>>> import numpy as np
>>> from numpy import linalg as LA
>>> np.set_printoptions(precision=2, suppress=True, linewidth=160, floatmode="fixed")
>>> J = np.loadtxt("layer16.csv", delimiter=",")
>>> J
array([[-1.02,  1.45, -0.57,  1.64, -1.50,  0.08,  2.32,  0.48, -2.45, -0.32, -4.11,  1.47, -0.33,  0.79],
       [-0.05,  3.12, -1.56, -2.26,  0.66,  0.53, -0.86,  2.04, -4.33, -1.56, -0.63,  0.92, -1.53, -1.71],
       [ 0.28,  1.67, -1.00,  1.29, -0.92,  1.14, -1.13,  2.08, -2.14, -0.82, -4.94,  1.62, -0.81,  2.39],
       [ 1.54,  0.58,  3.74, -3.76,  2.82,  2.74,  3.37, -5.25,  0.02, -0.01, -0.40, -4.44, -0.62, -0.48],
       [ 2.80,  0.18, -3.74,  0.04,  0.83,  0.32,  1.00,  0.60,  0.73, -2.60, -0.68,  2.00, -1.88, -0.07],
       [ 0.58,  1.56,  2.17, -4.81, -0.22,  1.33, -0.05, -4.62, -3.29,  0.25,  0.63,  1.69, -2.56, -0.42],
       [ 1.27, -0.19,  1.60, -1.15,  1.81,  0.17, -1.20, -3.82,  0.32, -0.94,  0.38, -0.53, -0.13,  2.48],
       [-0.59,  0.61, -1.10, -2.10,  0.67,  1.32,  0.86, -0.61, -0.64, -1.60,  4.38, -0.01, -0.07, -0.65],
       [ 0.45, -1.53, -0.89, -0.79,  2.26,  0.83, -0.76,  0.02, -0.70, -0.54, -1.26, -0.52, -1.90,  0.71],
       [ 0.70, -0.14,  0.51, -0.07,  1.93,  0.54,  2.03, -1.67, -3.22, -0.49,  4.09, -0.34, -0.89, -0.14],
       [ 1.46, -0.97,  0.02, -0.83,  0.27,  2.98,  1.96, -0.51, -2.65,  1.50,  1.04,  0.21, -1.80,  1.49],
       [-0.31,  0.45, -0.67, -0.52, -3.59, -0.76, -0.73,  1.57,  1.88, -0.25,  0.04,  0.26, -1.14,  1.05],
       [ 2.15, -1.63, -0.54, -0.58,  0.93, -2.00,  0.32,  4.57, -0.86,  1.36, -4.38, -4.71, -1.46,  1.23],
       [ 4.25,  1.34, -1.52, -1.15,  1.53,  1.28,  0.92,  3.55, -2.36,  2.49, -2.40, -2.43, -1.59,  2.65],
       [-0.92,  0.43,  0.16, -0.13,  1.61, -0.71, -0.68,  0.85, -1.44,  1.54, -1.42, -2.43, -0.83, -4.69],
       [-0.49, -0.12, -0.49, -0.09,  0.12,  2.55,  0.49, -0.57,  1.36, -1.90,  2.10, -0.08, -1.33,  0.30],
       [-0.97,  0.55, -1.81, -0.76, -1.39, -2.31, -1.16, -0.29,  0.82,  0.13,  0.67,  1.04, -0.39, -3.65],
       [ 2.11,  1.80,  1.55,  0.14,  2.91,  0.01, -2.26, -1.23,  0.50, -1.42, -0.99,  0.01,  2.09,  0.96],
       [-1.66, -3.84, -0.21,  1.48, -4.38,  0.92,  1.75,  2.05,  3.36,  2.02, -0.61,  0.51,  0.17,  2.45],
       [ 1.08,  0.58, -0.33,  3.17,  1.08,  0.16, -1.12,  1.74, -1.95, -1.17,  0.20,  0.62,  1.50, -1.73],
       [ 4.81,  1.10, -1.36, -0.61,  3.42,  0.10,  0.94,  2.98, -2.28, -4.20, -1.57,  0.29, -1.61,  0.26],
       [ 0.63, -0.70,  0.97,  2.33, -1.39,  0.18,  0.68,  1.19, -0.05, -3.47,  1.55,  2.85,  1.71, -0.62],
       [-0.18,  0.54, -0.44, -1.65,  2.00,  0.97,  0.06, -3.64,  3.28,  0.09,  2.64,  2.16,  1.20,  2.07],
       [ 1.75, -1.51, -4.88,  1.42,  1.45, -0.23, -1.03,  1.46, -2.63, -1.98, -4.18,  0.41, -0.28, -1.35],
       [ 0.29, -0.68,  0.56,  3.13,  1.03, -0.71,  0.57, -0.66,  3.30, -2.74,  2.75,  2.91,  3.73, -1.78],
       [-1.27,  0.84,  3.64, -1.39,  2.47,  0.95,  2.73, -5.03,  0.11, -0.42, -0.30, -2.55, -0.73, -0.19],
       [ 0.66,  1.40,  1.53,  0.22,  0.72, -0.67, -2.55, -3.43,  0.59, -1.63,  3.60,  2.16, -0.05, -0.65],
       [-1.18, -0.87, -0.15,  0.06, -1.97, -1.10, -2.40,  1.28,  2.87, -2.20,  2.73,  3.96,  3.26, -4.95],
       [ 0.63,  2.36,  0.46,  2.59, -0.24, -0.21, -1.99,  3.41, -1.31,  1.40, -0.68, -0.61,  0.01, -1.20],
       [ 0.86, -0.39, -3.28, -0.65,  0.24,  1.14,  2.07,  3.02, -1.63,  1.24, -1.49,  0.85,  1.54,  2.66],
       [-1.40, -1.20,  0.19, -0.44, -0.46, -0.32,  1.20, -1.66,  5.25, -1.57, -1.16,  0.29,  1.92,  0.06]])
>>> Xs = J - J.mean(axis=0)
>>> Uu, sv, vt = LA.svd(Xs, full_matrices=False)
>>> np.round(Xs.mean(axis=0), 2) + 0
array([0.00, 0.00, 0.00, 0.00, 0.00, 0.00, 0.00, 0.00, 0.00, 0.00, 0.00, 0.00, 0.00, 0.00])
>>> np.round(vt[0] * np.sign(vt[0, np.abs(vt[0]).argmax()]), 2) + 0
array([ 0.20,  0.02, -0.31,  0.10, -0.01, -0.03,  0.00,  0.59, -0.36,  0.13, -0.53, -0.16, -0.17,  0.14])
